>>> import numpy as np
>>> np.set_printoptions(precision=1, suppress=True, linewidth=200)
>>> def rnd(a):
...     return np.round(a, 1) + 0
... 
>>> data = np.load("run4.npy")
>>> print(rnd(data))
[[ 0.1  0.9 -0.3]
 [ 0.9  0.1  0.3]
 [-0.3  0.3  0.9]]
>>> rng = np.random.default_rng(96)
>>> z = rng.permutation(3)
>>> M2 = data[:, z] * rng.choice([-1, 1], 3)
>>> print(rnd(M2))
[[-0.9 -0.3  0.1]
 [-0.1  0.3  0.9]
 [-0.3  0.9 -0.3]]
>>> U, _, vt = np.linalg.svd(data.T @ M2)
>>> print(rnd(np.linalg.lstsq(data, M2)[0]))
[[ 0.  0.  1.]
 [-1.  0.  0.]
 [ 0.  1.  0.]]
>>> print(z)
[1 2 0]
>>> vec = np.array([1, 0, 1])
>>> h1 = np.maximum(M2 @ vec, 0)
>>> print(rnd(np.maximum(M2 @ (3 * vec), 0)))
[0.  2.7 0. ]
>>> print(rnd(M2.T @ h1))
[0.  0.3 0.8]
>>> print(rnd(M2 * (h1 > 1e-9)[:, None]))
[[ 0.   0.   0. ]
 [-0.1  0.3  0.9]
 [ 0.   0.   0. ]]
>>> print(np.flatnonzero(h1 > 1e-9))
[1]
>>> M2 = np.array([[-1, -2, 0], [1, 1, 2]])
>>> W2 = np.kron(M2, data)
>>> print(W2.shape)
(6, 9)
>>> print(np.linalg.matrix_rank(W2))
6
>>> print(rnd(W2))
[[-0.1 -0.9  0.3 -0.1 -1.9  0.6  0.   0.   0. ]
 [-0.9 -0.1 -0.3 -1.9 -0.1 -0.6  0.   0.   0. ]
 [ 0.3 -0.3 -0.9  0.6 -0.6 -1.8  0.   0.   0. ]
 [ 0.1  0.9 -0.3  0.1  0.9 -0.3  0.1  1.9 -0.6]
 [ 0.9  0.1  0.3  0.9  0.1  0.3  1.9  0.1  0.6]
 [-0.3  0.3  0.9 -0.3  0.3  0.9 -0.6  0.6  1.8]]
>>> t3 = np.stack([W2, 3 * W2, W2[::-1]])
>>> print(rnd(np.linalg.norm(t3, axis=(1, 2))))
[ 5.7 17.2  5.7]
>>> print((t3 @ W2.T).shape)
(3, 6, 6)
>>> print(np.linalg.matrix_rank(t3))
[6 6 6]
>>> A = np.array([[-4.8, -5.4, 2.3],
...     [-2.7, -4.8, 3.0],
...     [-1.5, -7.0, 3.0],
...     [-3.1, -6.3, 4.5],
...     [-2.1, -7.0, 2.3],
...     [-2.7, -6.5, 3.4],
...     [-3.5, -4.4, 4.5],
...     [-2.5, -5.3, 2.7],
...     [-3.0, -5.4, 3.9],
...     [-3.0, -4.3, 1.9],
...     [-3.1, -5.7, 2.7],
...     [-2.6, -7.3, 4.2],
...     [-3.8, -6.7, 5.1],
...     [-0.4, -4.9, 2.9],
...     [-2.7, -3.9, 2.8]])
>>> W2 = A[[10, 9]].astype(float)
>>> for _ in range(4):
...     z = np.linalg.norm(A[:, None] - W2, axis=-1).argmin(axis=1)
...     W2 = np.array([A[z == j].mean(axis=0) for j in range(2)])
... 
>>> print(z)
[1 1 0 0 0 0 1 1 0 1 1 0 0 0 1]
>>> print(rnd(W2))
[[-2.4 -6.4  3.7]
 [-3.2 -4.8  2.8]]
>>> print(rnd(W2[1] - W2[0]))
[-0.8  1.6 -0.8]
>>> vec = np.array([-3, 2, -1])
>>> rhs = A @ vec
>>> print(rnd(np.linalg.lstsq(A, rhs)[0]))
[-3.  2. -1.]
>>> print(rnd(rhs))
[  1.3  -4.5 -12.5  -7.8 -10.   -8.3  -2.8  -5.8  -5.7  -1.5  -4.8 -11.   -7.1 -11.5  -2.5]
>>> rhs = rhs + 0.3 * rng.normal(size=15)
>>> print(rnd(rhs))
[  1.2  -4.  -12.8  -7.5 -10.2  -8.5  -2.6  -5.6  -5.7  -1.4  -4.9 -10.7  -6.9 -11.6  -2.2]
>>> beta, *_ = np.linalg.lstsq(A, rhs)
>>> print(rnd(beta))
[-3.   2.1 -0.9]
>>> W0 = np.array([[1, -2, 2, -1], [-2, 4, -4, 2], [2, -4, 4, -2], [-1, 2, -2, 1]])
>>> print(W0)
[[ 1 -2  2 -1]
 [-2  4 -4  2]
 [ 2 -4  4 -2]
 [-1  2 -2  1]]
>>> proj = np.triu(np.array([[2, -1, 0, 2], [0, 0, -2, 4], [0, -2, -5, 0], [-5, 0, -1, -1]]), 1) + np.eye(4)
>>> M2 = proj @ W0 @ np.linalg.inv(proj)
>>> print(np.linalg.matrix_rank(M2))
1
>>> print(rnd(np.linalg.det(M2)))
0.0
>>> print(proj @ W0 - W0 @ proj)
[[ 0.  1. -4.  6.]
 [-8. 14. -8. -4.]
 [ 0.  2. -8. 12.]
 [ 0. -1.  4. -6.]]
>>> print(M2)
[[  1.  -1.   0.   1.]
 [-10.  10.   0. -10.]
 [  2.  -2.   0.   2.]
 [ -1.   1.   0.  -1.]]
>>> U, sig, vt = np.linalg.svd(W0)
>>> evecs = vt[:(sig > 1e-8).sum()]
>>> vec = W0[2] + -3 * W0[3] + rng.integers(2) * np.eye(4)[0]
>>> print(vec)
[  5. -10.  10.  -5.]
>>> print(rnd(evecs.T @ evecs))
[[ 0.1 -0.2  0.2 -0.1]
 [-0.2  0.4 -0.4  0.2]
 [ 0.2 -0.4  0.4 -0.2]
 [-0.1  0.2 -0.2  0.1]]
>>> print(np.linalg.matrix_rank(np.vstack([W0, vec])))
1
>>> print(rnd(np.diag(evecs.T @ evecs)))
[0.1 0.4 0.4 0.1]
